% python3 -q
>>> import numpy as np
>>> np.set_printoptions(precision=2, suppress=True, linewidth=100, sign=" ")
>>> rd = lambda a: np.round(a, 2) + 0
>>> K = np.load("layer6.npy")
>>> K
array([[-0.43,  0.03,  1.41, -0.59],
       [-0.79,  0.02,  2.83, -1.19],
       [ 0.82, -0.01, -2.82,  1.21],
       [-1.21, -0.04,  4.21, -1.82],
       [ 2.02,  0.02, -7.03,  3.  ],
       [-0.02, -0.02, -0.04,  0.01],
       [ 2.04, -0.04, -6.99,  3.  ],
       [-0.4 ,  0.02,  1.4 , -0.6 ],
       [-0.38, -0.02,  1.35, -0.59],
       [-1.2 ,  0.03,  4.22, -1.8 ],
       [ 0.79,  0.04, -2.84,  1.21],
       [ 0.05,  0.  ,  0.01, -0.02],
       [ 1.62,  0.02, -5.58,  2.45],
       [ 1.21,  0.  , -4.18,  1.79],
       [-0.42,  0.  ,  1.45, -0.61],
       [-0.77,  0.02,  2.79, -1.21],
       [ 1.22,  0.01, -4.19,  1.79],
       [ 0.  ,  0.01,  0.02,  0.03],
       [-0.77, -0.02,  2.83, -1.23],
       [-0.8 ,  0.01,  2.77, -1.2 ],
       [-0.43, -0.03,  1.39, -0.61],
       [ 1.59, -0.06, -5.63,  2.4 ],
       [ 0.8 , -0.02, -2.78,  1.19]])
>>> f = np.array([6, -3, -2])
>>> rd(np.polyval(f, K[6]))
array([ 16.85,  -1.87, 312.13,  43.  ])
>>> rd(np.cross(K[6, :3], K[9, :3]))
array([ 0.04, -0.22,  0.01])
>>> rd(np.correlate(K[6], K[9], "full"))
array([ -3.67,   8.68,  12.47, -37.35,  12.5 ,   8.48,  -3.6 ])
